% ipython --no-banner

In [1]: import numpy as np

In [2]: from numpy import linalg as LA

In [3]: np.set_printoptions(suppress=True, linewidth=160)

In [4]: def rd(a):
   ...:     return np.round(a, 2) + 0
   ...: 

In [5]: E = np.loadtxt("test14.csv", delimiter=",")

In [6]: E
Out[6]: 
array([[ 1.,  2.,  2.,  0.,  2.,  3.,  3.,  1., 12.,  3.],
       [ 2.,  2.,  3.,  3.,  3.,  3.,  1.,  1., 12.,  0.],
       [ 1.,  2.,  1.,  2.,  0.,  0.,  1.,  3.,  0.,  1.],
       [ 0.,  3.,  0.,  3.,  0.,  3.,  2.,  0., 12.,  3.],
       [ 1.,  3.,  3.,  3.,  3.,  3.,  1.,  0., 12.,  1.],
       [ 0.,  0.,  2.,  3.,  3.,  3.,  0.,  1., 12.,  0.],
       [ 1.,  2.,  1.,  2.,  2.,  3.,  3.,  3., 12.,  2.],
       [ 3.,  2.,  2.,  0.,  1.,  2.,  2.,  3.,  8.,  0.],
       [ 3.,  0.,  1.,  3.,  0.,  1.,  3.,  0.,  4.,  2.],
       [ 3.,  2.,  0.,  2.,  0.,  3.,  0.,  0., 12.,  1.],
       [ 1.,  1.,  3.,  3.,  0.,  1.,  3.,  3.,  4.,  3.],
       [ 3.,  2.,  0.,  3.,  0.,  1.,  0.,  0.,  4.,  0.]])

In [7]: np.allclose(E[:-1].T @ LA.lstsq(E[:-1].T, E[-1])[0], E[-1])
Out[7]: True

In [8]: rd(E @ LA.pinv(E) @ E)
Out[8]: 
array([[ 1.,  2.,  2.,  0.,  2.,  3.,  3.,  1., 12.,  3.],
       [ 2.,  2.,  3.,  3.,  3.,  3.,  1.,  1., 12.,  0.],
       [ 1.,  2.,  1.,  2.,  0.,  0.,  1.,  3.,  0.,  1.],
       [ 0.,  3.,  0.,  3.,  0.,  3.,  2.,  0., 12.,  3.],
       [ 1.,  3.,  3.,  3.,  3.,  3.,  1.,  0., 12.,  1.],
       [ 0.,  0.,  2.,  3.,  3.,  3.,  0.,  1., 12.,  0.],
       [ 1.,  2.,  1.,  2.,  2.,  3.,  3.,  3., 12.,  2.],
       [ 3.,  2.,  2.,  0.,  1.,  2.,  2.,  3.,  8.,  0.],
       [ 3.,  0.,  1.,  3.,  0.,  1.,  3.,  0.,  4.,  2.],
       [ 3.,  2.,  0.,  2.,  0.,  3.,  0.,  0., 12.,  1.],
       [ 1.,  1.,  3.,  3.,  0.,  1.,  3.,  3.,  4.,  3.],
       [ 3.,  2.,  0.,  3.,  0.,  1.,  0.,  0.,  4.,  0.]])

In [9]: rd(np.trace(LA.pinv(E) @ E))
Out[9]: np.float64(9.0)

In [10]: other = np.array([[-0.9, 0.2, -1.1, 0.1],
    ...:     [-0.9, 1.0, -0.6, -0.3],
    ...:     [1.3, 0.2, 1.5, 0.0],
    ...:     [2.5, -0.1, 0.7, 0.5],
    ...:     [0.4, 0.8, -0.2, -1.1],
    ...:     [1.6, 0.5, 1.9, 1.1]])

In [11]: W2 = np.array([[-0.3, 0.2, 1.4, -0.5, 0.5, -0.8, 1.2, 2.2],
    ...:     [0.7, -1.4, 1.0, -0.5, -2.2, -0.7, 0.5, 0.4],
    ...:     [-1.0, 2.7, 0.9, -0.5, -0.4, -1.5, -0.5, 0.6],
    ...:     [-1.0, 0.7, 0.6, 0.7, -1.0, 0.3, -0.2, 0.0]])

In [12]: mat = other @ W2

In [13]: rd(mat)
Out[13]: 
array([[ 1.41, -3.36, -1.99,  0.97, -0.55,  2.26, -0.45, -2.56],
       [ 1.87, -3.41, -0.98,  0.04, -2.11,  0.83, -0.22, -1.94],
       [-1.75,  4.03,  3.37, -1.5 , -0.39, -3.43,  0.91,  3.84],
       [-2.02,  2.88,  4.33, -1.2 ,  0.69, -2.83,  2.5 ,  5.88],
       [ 1.74, -2.35,  0.52, -1.27, -0.38, -0.91,  1.2 ,  1.08],
       [-3.13,  5.52,  5.11, -1.23, -2.16, -4.15,  1.  ,  4.86]])

In [14]: rng = np.random.default_rng(84100)

In [15]: other = mat + rng.integers(-2, 3, (6, 4)) @ rng.integers(-2, 3, (4, 8))

In [16]: print(rd(other))
[[ -4.59  -5.36  -4.99  -1.03  -3.55  -2.74  -1.45  -4.56]
 [  7.87   3.59   7.02   2.04   7.89  12.83   4.78   4.06]
 [ -1.75   0.03   3.37   0.5   -0.39  -4.43  -4.09  11.84]
 [ -8.02   7.88   4.33  -5.2    0.69  -2.83   9.5   -4.12]
 [  3.74  -1.35  -3.48  -3.27  -0.38  -3.91   1.2   -0.92]
 [-11.13   8.52   4.11  -5.23   2.84  -5.15   3.     8.86]]

In [17]: rd(other - mat)
Out[17]: 
array([[ -6.,  -2.,  -3.,  -2.,  -3.,  -5.,  -1.,  -2.],
       [  6.,   7.,   8.,   2.,  10.,  12.,   5.,   6.],
       [  0.,  -4.,   0.,   2.,   0.,  -1.,  -5.,   8.],
       [ -6.,   5.,   0.,  -4.,   0.,   0.,   7., -10.],
       [  2.,   1.,  -4.,  -2.,   0.,  -3.,   0.,  -2.],
       [ -8.,   3.,  -1.,  -4.,   5.,  -1.,   2.,   4.]])

In [18]: rd(LA.svd(other - mat, compute_uv=False))
Out[18]: array([23.52, 18.22, 12.06,  5.39,  0.  ,  0.  ])

In [19]: np.abs(other - mat).sum(axis=1)
Out[19]: array([24., 56., 20., 32., 14., 28.])

In [20]: A = np.load("a.npy")

In [21]: rd(A)
Out[21]: 
array([[ -3.13,  -6.47, -16.69, -16.46,  -6.89, -21.89, -18.98, -11.68, -14.8 , -13.34, -23.77, -16.46,   4.98,  -9.79],
       [ -2.77,  -5.85, -15.3 , -14.98,  -6.42, -20.15, -17.7 , -10.7 , -13.47, -12.22, -21.98, -14.98,   4.54,  -8.87],
       [ -2.69,  -5.72, -15.02, -14.68,  -6.33, -19.8 , -17.44, -10.51, -13.2 , -11.99, -21.62, -14.68,   4.45,  -8.69],
       [ -1.41,  -3.5 ,  -9.85,  -9.18,  -4.56, -13.22, -12.48,  -6.87,  -8.28,  -7.77, -14.8 ,  -9.18,   2.7 ,  -5.3 ],
       [ -1.18,  -3.09,  -8.85,  -8.12,  -4.21, -11.92, -11.48,  -6.16,  -7.34,  -6.94, -13.44,  -8.12,   2.33,  -4.65],
       [ -1.12,  -2.99,  -8.6 ,  -7.85,  -4.12, -11.59, -11.23,  -5.98,  -7.1 ,  -6.73, -13.09,  -7.85,   2.24,  -4.48],
       [ -1.  ,  -2.78,  -8.07,  -7.28,  -3.93, -10.89, -10.68,  -5.6 ,  -6.6 ,  -6.29, -12.36,  -7.28,   2.04,  -4.14],
       [ -0.7 ,  -2.27,  -6.74,  -5.88,  -3.45,  -9.14,  -9.3 ,  -4.66,  -5.37,  -5.18, -10.51,  -5.88,   1.54,  -3.29],
       [ -0.42,  -1.77,  -5.38,  -4.45,  -2.95,  -7.31,  -7.82,  -3.7 ,  -4.12,  -4.03,  -8.58,  -4.45,   1.  ,  -2.44],
       [  0.11,  -0.76,  -2.09,  -1.12,  -1.59,  -2.69,  -3.77,  -1.35,  -1.24,  -1.23,  -3.54,  -1.12,  -0.38,  -0.5 ],
       [  0.15,  -0.62,  -1.49,  -0.58,  -1.28,  -1.79,  -2.86,  -0.93,  -0.78,  -0.72,  -2.51,  -0.58,  -0.62,  -0.21],
       [  0.14,  -0.53,  -1.01,  -0.21,  -0.98,  -1.08,  -2.02,  -0.59,  -0.46,  -0.35,  -1.64,  -0.21,  -0.74,  -0.04],
       [  0.13,  -0.51,  -0.94,  -0.16,  -0.92,  -0.97,  -1.88,  -0.54,  -0.41,  -0.29,  -1.5 ,  -0.16,  -0.75,  -0.02],
       [  0.1 ,  -0.45,  -0.68,  -0.03,  -0.71,  -0.6 ,  -1.33,  -0.37,  -0.27,  -0.13,  -1.  ,  -0.03,  -0.72,   0.03],
       [  0.08,  -0.42,  -0.6 ,  -0.01,  -0.63,  -0.49,  -1.16,  -0.32,  -0.24,  -0.09,  -0.85,  -0.01,  -0.69,   0.04],
       [  0.  ,  -0.07,  -0.08,   0.  ,  -0.08,  -0.04,  -0.12,  -0.04,  -0.04,   0.  ,  -0.08,   0.  ,  -0.11,   0.  ],
       [  0.01,   0.16,   0.16,   0.01,   0.15,   0.07,   0.22,   0.08,   0.09,   0.  ,   0.15,   0.01,   0.24,   0.01],
       [  0.03,   0.43,   0.4 ,   0.04,   0.37,   0.18,   0.51,   0.2 ,   0.24,   0.01,   0.35,   0.04,   0.58,   0.04],
       [  0.05,   0.52,   0.49,   0.06,   0.44,   0.22,   0.6 ,   0.25,   0.29,   0.01,   0.41,   0.06,   0.7 ,   0.05],
       [  0.05,   0.55,   0.52,   0.07,   0.46,   0.23,   0.63,   0.26,   0.32,   0.02,   0.44,   0.07,   0.74,   0.06],
       [  0.1 ,   0.83,   0.77,   0.14,   0.65,   0.34,   0.88,   0.4 ,   0.5 ,   0.04,   0.62,   0.14,   1.07,   0.12],
       [  0.12,   0.92,   0.86,   0.17,   0.72,   0.38,   0.95,   0.44,   0.56,   0.05,   0.68,   0.17,   1.17,   0.14],
       [  0.12,   0.95,   0.89,   0.18,   0.73,   0.39,   0.98,   0.46,   0.58,   0.06,   0.7 ,   0.18,   1.2 ,   0.15],
       [  0.17,   1.16,   1.08,   0.25,   0.87,   0.48,   1.14,   0.56,   0.73,   0.09,   0.83,   0.25,   1.43,   0.21],
       [  0.39,   2.06,   1.93,   0.65,   1.41,   0.9 ,   1.79,   1.03,   1.42,   0.26,   1.41,   0.65,   2.3 ,   0.52],
       [  0.48,   2.37,   2.23,   0.82,   1.59,   1.06,   2.  ,   1.2 ,   1.68,   0.34,   1.62,   0.82,   2.58,   0.65],
       [  0.56,   2.65,   2.51,   0.97,   1.74,   1.22,   2.19,   1.36,   1.92,   0.42,   1.81,   0.97,   2.83,   0.77],
       [  0.64,   2.91,   2.76,   1.12,   1.89,   1.36,   2.36,   1.5 ,   2.14,   0.49,   1.98,   1.12,   3.05,   0.88],
       [  0.67,   3.04,   2.89,   1.2 ,   1.95,   1.43,   2.45,   1.58,   2.25,   0.53,   2.07,   1.2 ,   3.15,   0.94],
       [  0.75,   3.27,   3.13,   1.34,   2.08,   1.56,   2.6 ,   1.71,   2.46,   0.6 ,   2.23,   1.34,   3.35,   1.04],
       [  0.89,   3.73,   3.58,   1.63,   2.32,   1.83,   2.9 ,   1.98,   2.86,   0.74,   2.55,   1.63,   3.71,   1.26],
       [  0.91,   3.79,   3.64,   1.67,   2.36,   1.87,   2.94,   2.01,   2.92,   0.76,   2.59,   1.67,   3.75,   1.29],
       [  1.01,   4.1 ,   3.96,   1.87,   2.52,   2.06,   3.14,   2.2 ,   3.2 ,   0.87,   2.82,   1.87,   3.99,   1.44],
       [  1.03,   4.18,   4.05,   1.93,   2.56,   2.11,   3.19,   2.25,   3.28,   0.9 ,   2.87,   1.93,   4.05,   1.48],
       [  2.56,   8.55,   8.68,   5.25,   4.77,   5.14,   6.  ,   5.01,   7.57,   2.69,   6.24,   5.25,   6.96,   3.91],
       [  2.98,   9.68,   9.91,   6.2 ,   5.32,   6.  ,   6.73,   5.76,   8.74,   3.22,   7.17,   6.2 ,   7.63,   4.59],
       [  3.09,   9.97,  10.23,   6.45,   5.47,   6.22,   6.92,   5.96,   9.05,   3.36,   7.41,   6.45,   7.8 ,   4.77],
       [  3.16,  10.14,  10.43,   6.6 ,   5.55,   6.36,   7.04,   6.07,   9.23,   3.44,   7.56,   6.6 ,   7.9 ,   4.88],
       [  3.57,  11.22,  11.63,   7.54,   6.08,   7.21,   7.74,   6.81,  10.37,   3.97,   8.47,   7.54,   8.51,   5.55],
       [  4.9 ,  14.67,  15.52,  10.65,   7.74,  10.05,  10.02,   9.2 ,  14.1 ,   5.75,  11.48,  10.65,  10.34,   7.78],
       [  5.33,  15.76,  16.78,  11.68,   8.27,  10.99,  10.75,   9.98,  15.31,   6.35,  12.46,  11.68,  10.89,   8.51],
       [  5.58,  16.38,  17.48,  12.26,   8.57,  11.52,  11.17,  10.41,  15.99,   6.68,  13.01,  12.26,  11.19,   8.92],
       [  6.01,  17.48,  18.75,  13.31,   9.09,  12.48,  11.91,  11.2 ,  17.22,   7.29,  14.02,  13.31,  11.72,   9.66],
       [  7.53,  21.24,  23.14,  16.98,  10.89,  15.84,  14.47,  13.93,  21.47,   9.44,  17.52,  16.98,  13.47,  12.25],
       [  9.02,  24.87,  27.44,  20.62,  12.62,  19.19,  16.98,  16.62,  25.64,  11.59,  20.98,  20.62,  15.07,  14.82],
       [  9.3 ,  25.54,  28.23,  21.3 ,  12.93,  19.81,  17.45,  17.12,  26.42,  12.  ,  21.63,  21.3 ,  15.36,  15.3 ],
       [  9.89,  26.96,  29.93,  22.75,  13.61,  21.16,  18.44,  18.18,  28.07,  12.86,  23.02,  22.75,  15.95,  16.32],
       [ 10.14,  27.56,  30.66,  23.38,  13.9 ,  21.73,  18.87,  18.64,  28.78,  13.24,  23.61,  23.38,  16.21,  16.76],
       [ 10.3 ,  27.94,  31.1 ,  23.76,  14.07,  22.08,  19.13,  18.92,  29.21,  13.46,  23.97,  23.76,  16.36,  17.03]])

In [22]: rank = LA.matrix_rank(A)

In [23]: rank
Out[23]: np.int64(3)

In [24]: null = LA.svd(A)[2][rank:].T

In [25]: LA.matrix_rank(A.T @ A), LA.matrix_rank(A @ A.T)
Out[25]: (np.int64(3), np.int64(3))

In [26]: [int(LA.matrix_rank(np.delete(A, i, axis=0))) for i in range(49)]
Out[26]: 
[3,
 3,
 3,
 3,
 3,
 3,
 3,
 3,
 3,
 3,
 3,
 3,
 3,
 3,
 3,
 3,
 3,
 3,
 3,
 3,
 3,
 3,
 3,
 3,
 3,
 3,
 3,
 3,
 3,
 3,
 3,
 3,
 3,
 3,
 3,
 3,
 3,
 3,
 3,
 3,
 3,
 3,
 3,
 3,
 3,
 3,
 3,
 3,
 3]
